$ python -q
>>> import numpy as np
>>> np.set_printoptions(precision=2, suppress=True, linewidth=140)
>>> tidy = lambda a: np.round(a, 2) + 0
>>> arr = np.load("layer6.npy")
>>> print(arr)
[[6. 0. 0. 0.]
 [0. 6. 5. 5.]
 [0. 5. 6. 5.]
 [0. 5. 5. 6.]]
>>> # 2 groups of indices that never mix
>>> M2 = np.array([[-2, 2, 2], [0, 0, -1]])
>>> Z = np.kron(M2, arr)
>>> print(tidy(np.linalg.norm(Z, 2)), tidy(np.linalg.norm(M2, 2) * np.linalg.norm(arr, 2)))
56.23 56.23
>>> print(Z)
[[-12.  -0.  -0.  -0.  12.   0.   0.   0.  12.   0.   0.   0.]
 [ -0. -12. -10. -10.   0.  12.  10.  10.   0.  12.  10.  10.]
 [ -0. -10. -12. -10.   0.  10.  12.  10.   0.  10.  12.  10.]
 [ -0. -10. -10. -12.   0.  10.  10.  12.   0.  10.  10.  12.]
 [  0.   0.   0.   0.   0.   0.   0.   0.  -6.  -0.  -0.  -0.]
 [  0.   0.   0.   0.   0.   0.   0.   0.  -0.  -6.  -5.  -5.]
 [  0.   0.   0.   0.   0.   0.   0.   0.  -0.  -5.  -6.  -5.]
 [  0.   0.   0.   0.   0.   0.   0.   0.  -0.  -5.  -5.  -6.]]
>>> print(tidy(np.sort(np.linalg.eigvals(arr).real)))
[ 1.  1.  6. 16.]
>>> print(arr @ arr)
[[36.  0.  0.  0.]
 [ 0. 86. 85. 85.]
 [ 0. 85. 86. 85.]
 [ 0. 85. 85. 86.]]
>>> print((arr != 0).astype(int))
[[1 0 0 0]
 [0 1 1 1]
 [0 1 1 1]
 [0 1 1 1]]
>>> print(np.flatnonzero(np.linalg.matrix_power((arr != 0) + (arr.T != 0) + np.eye(4), 4)[0]))
[0]
>>> print((np.linalg.matrix_power((arr != 0) + (arr.T != 0) + np.eye(4), 4) > 0).astype(int))
[[1 0 0 0]
 [0 1 1 1]
 [0 1 1 1]
 [0 1 1 1]]
>>> m1 = np.array([[1.44, -0.04, -1.16, 0.98],
...     [2.83, -1.78, -0.37, 1.11],
...     [-0.87, -0.18, 0.93, -0.69]])
>>> # looks like rank 2
>>> Uu, sv, VT = np.linalg.svd(m1)
>>> evecs = VT[:(sv > 1e-8).sum()]
>>> rng = np.random.default_rng(55186)
>>> x = m1[1] + 4 * m1[2] + rng.integers(2) * np.eye(4)[1]
>>> print(tidy(x))
[-0.65 -1.5   3.35 -1.65]
>>> print(tidy(evecs.T @ evecs))
[[ 0.65 -0.33 -0.17  0.29]
 [-0.33  0.57 -0.36  0.04]
 [-0.17 -0.36  0.55 -0.29]
 [ 0.29  0.04 -0.29  0.22]]
>>> print(tidy(np.diag(evecs.T @ evecs)))
[0.65 0.57 0.55 0.22]
>>> print(tidy(np.linalg.norm(x - evecs.T @ evecs @ x)))
0.65
>>> u = np.array([-3, 2])
>>> print(np.polyval(u, m1[1]))
[-6.49  7.34  3.11 -1.33]
>>> print(tidy(np.cross(m1[1, :3], m1[2, :3])))
[-1.72 -2.31 -2.06]
>>> print(np.convolve(m1[1], u))
[-8.49 11.   -2.45 -4.07  2.22]
>>> print(tidy(np.array([np.convolve(row, u, "same") for row in m1])))
[[-4.32  3.    3.4  -5.26]
 [-8.49 11.   -2.45 -4.07]
 [ 2.61 -1.2  -3.15  3.93]]
>>> print(tidy(np.correlate(m1[1], m1[2], "full")))
[-1.95  3.86 -1.91 -3.25  2.65  0.12 -0.97]
>>> M2 = m1 / np.linalg.norm(m1, axis=1, keepdims=True)
>>> cov = M2 @ M2.T
>>> print(tidy(np.degrees(np.arccos(np.clip(cov[0, 2], -1, 1)))))
169.17
>>> print(tidy(cov[0]))
[ 1.    0.76 -0.98]
>>> print(tidy(np.linalg.norm(M2, axis=1)))
[1. 1. 1.]
>>> print((np.abs(cov) > 0.9).astype(int))
[[1 0 1]
 [0 1 0]
 [1 0 1]]
>>> print(tidy(cov))
[[ 1.    0.76 -0.98]
 [ 0.76  1.   -0.63]
 [-0.98 -0.63  1.  ]]
>>> th = np.deg2rad(36)
>>> mat = np.eye(4)
>>> mat[np.ix_([2, 3], [2, 3])] = [[np.cos(th), -np.sin(th)], [np.sin(th), np.cos(th)]]
>>> print(tidy(mat))
[[ 1.    0.    0.    0.  ]
 [ 0.    1.    0.    0.  ]
 [ 0.    0.    0.81 -0.59]
 [ 0.    0.    0.59  0.81]]
>>> print(tidy(np.linalg.pinv(mat)))
[[ 1.    0.    0.    0.  ]
 [ 0.    1.    0.    0.  ]
 [ 0.    0.    0.81  0.59]
 [ 0.    0.   -0.59  0.81]]
>>> print(tidy(np.linalg.svd(mat, compute_uv=False)))
[1. 1. 1. 1.]
>>> x = np.array([-8, 3, 3, -3])
>>> print(mat.T @ (mat @ x))
[-8.  3.  3. -3.]
>>> print(tidy(np.linalg.norm(x)), tidy(np.linalg.norm(mat @ x)))
9.54 9.54
>>> print([p for p in range(1, 25) if np.allclose(np.linalg.matrix_power(mat, p), np.eye(4))])
[10, 20]
>>> Uu, sv, VT = np.linalg.svd(mat, full_matrices=False)
>>> print(tidy(sv / sv[0]))
[1. 1. 1. 1.]
>>> print(np.allclose(Uu * sv @ VT, mat))
True
>>> print(np.sqrt((sv ** 2).sum()), tidy(np.linalg.norm(mat)))
2.0 2.0
>>> print((sv > 1e-8).sum())
4
>>> print(tidy(Uu.T @ Uu))
[[1. 0. 0. 0.]
 [0. 1. 0. 0.]
 [0. 0. 1. 0.]
 [0. 0. 0. 1.]]
>>> print(tidy(np.cumsum(sv ** 2) / np.sum(sv ** 2)))
[0.25 0.5  0.75 1.  ]
>>> print(VT @ VT.T)
[[1. 0. 0. 0.]
 [0. 1. 0. 0.]
 [0. 0. 1. 0.]
 [0. 0. 0. 1.]]
>>> x = np.array([2, 0, 0, 3])
>>> h = np.maximum(mat @ x, 0)
>>> print(tidy(np.maximum(mat @ (3 * x), 0)))
[6.   0.   0.   7.28]
>>> print(tidy(mat * (h > 1e-9)[:, None]))
[[1.   0.   0.   0.  ]
 [0.   0.   0.   0.  ]
 [0.   0.   0.   0.  ]
 [0.   0.   0.59 0.81]]
>>> print(np.flatnonzero(np.linalg.matrix_power((mat != 0) + (mat.T != 0) + np.eye(4), 4)[0]))
[0]
>>> A = np.loadtxt("arr.csv", delimiter=",")
>>> print(A)
[[-1. -1. -1.]
 [-1. -2. -2.]
 [-1. -2. -3.]]
>>> print(tidy(np.linalg.eigvalsh(A).min()))
-5.05
>>> try:
...     np.linalg.cholesky(A)
... except np.linalg.LinAlgError as e:
...     print("failed:", e)
... 
failed: Matrix is not positive definite
>>> print(np.all(np.linalg.eigvalsh(A) > 0))
False
>>> M2 = A / np.sqrt((A ** 2).mean(axis=1, keepdims=True))
>>> print(tidy(np.linalg.norm(M2, axis=1)))
[1.73 1.73 1.73]
>>> print(tidy(M2[2]))
[-0.46 -0.93 -1.39]
>>> print(tidy(A - A.mean(axis=1, keepdims=True)))
[[ 0.    0.    0.  ]
 [ 0.67 -0.33 -0.33]
 [ 1.    0.   -1.  ]]
>>> th = np.radians(180)
>>> Rm = np.eye(3)
>>> Rm[2, 2] = Rm[1, 1] = np.cos(th)
>>> Rm[2, 1], Rm[1, 2] = -np.sin(th), np.sin(th)
>>> print(tidy(Rm))
[[ 1.  0.  0.]
 [ 0. -1.  0.]
 [ 0.  0. -1.]]
>>> M2 = A @ Rm.T
>>> print(tidy(np.linalg.svd(A, compute_uv=False)), tidy(np.linalg.svd(M2, compute_uv=False)))
[5.05 0.64 0.31] [5.05 0.64 0.31]
>>> print(np.allclose(A @ A.T, M2 @ M2.T))
True
>>> print(np.abs(M2 - A).max(axis=0))
[0. 4. 6.]
>>> print(tidy(M2))
[[-1.  1.  1.]
 [-1.  2.  2.]
 [-1.  2.  3.]]
>>> print(np.allclose(np.linalg.norm(A, axis=1), np.linalg.norm(M2, axis=1)))
True
>>> print(tidy(np.linalg.det(Rm)), np.trace(Rm))
1.0 -1.0
>>> M2 = np.array([[2, 2], [0, 1]])
>>> Z = np.kron(M2, A)
>>> print(Z.shape)
(6, 6)
>>> print(np.linalg.matrix_rank(Z))
6
>>> print(np.poly(arr))
[   1.  -24.  141. -214.   96.]
>>> print(tidy(np.linalg.det(arr[::-1])))
96.0
>>> print(np.einsum("ij,ji->", arr, arr))
294.0
>>> print(tidy(np.linalg.eigvals(arr).sum().real))
24.0
>>> print(tidy(np.linalg.det(arr.T)))
96.0
>>> print(np.kron(np.eye(2, dtype=int), arr))
[[6. 0. 0. 0. 0. 0. 0. 0.]
 [0. 6. 5. 5. 0. 0. 0. 0.]
 [0. 5. 6. 5. 0. 0. 0. 0.]
 [0. 5. 5. 6. 0. 0. 0. 0.]
 [0. 0. 0. 0. 6. 0. 0. 0.]
 [0. 0. 0. 0. 0. 6. 5. 5.]
 [0. 0. 0. 0. 0. 5. 6. 5.]
 [0. 0. 0. 0. 0. 5. 5. 6.]]
>>> K = 0.2 ** np.abs(np.subtract.outer(np.arange(3), np.arange(3)))
>>> print(tidy(K))
[[1.   0.2  0.04]
 [0.2  1.   0.2 ]
 [0.04 0.2  1.  ]]
>>> # symmetric, so the eigenvalues are real
>>> x = np.ones(3)
>>> for _ in range(6):
...     x = K @ x
...     x /= np.linalg.norm(x)
...     print(round(x @ K @ x, 2))
... 
1.3
1.3
1.3
1.3
1.3
1.3
>>> print(tidy(np.linalg.eigvalsh(K)[-1]))
1.3
>>> print(tidy(x))
[0.52 0.68 0.52]
>>> q, Rm = np.linalg.qr(K)
>>> print(np.allclose(Rm.T @ Rm, K.T @ K))
True
>>> print(q.shape, Rm.shape)
(3, 3) (3, 3)
>>> print(tidy(q))
[[-0.98  0.2   0.  ]
 [-0.2  -0.96 -0.2 ]
 [-0.04 -0.19  0.98]]
>>> print(tidy(q @ Rm))
[[1.   0.2  0.04]
 [0.2  1.   0.2 ]
 [0.04 0.2  1.  ]]
>>> print(tidy(np.abs(np.diag(Rm))))
[1.02 0.96 0.94]
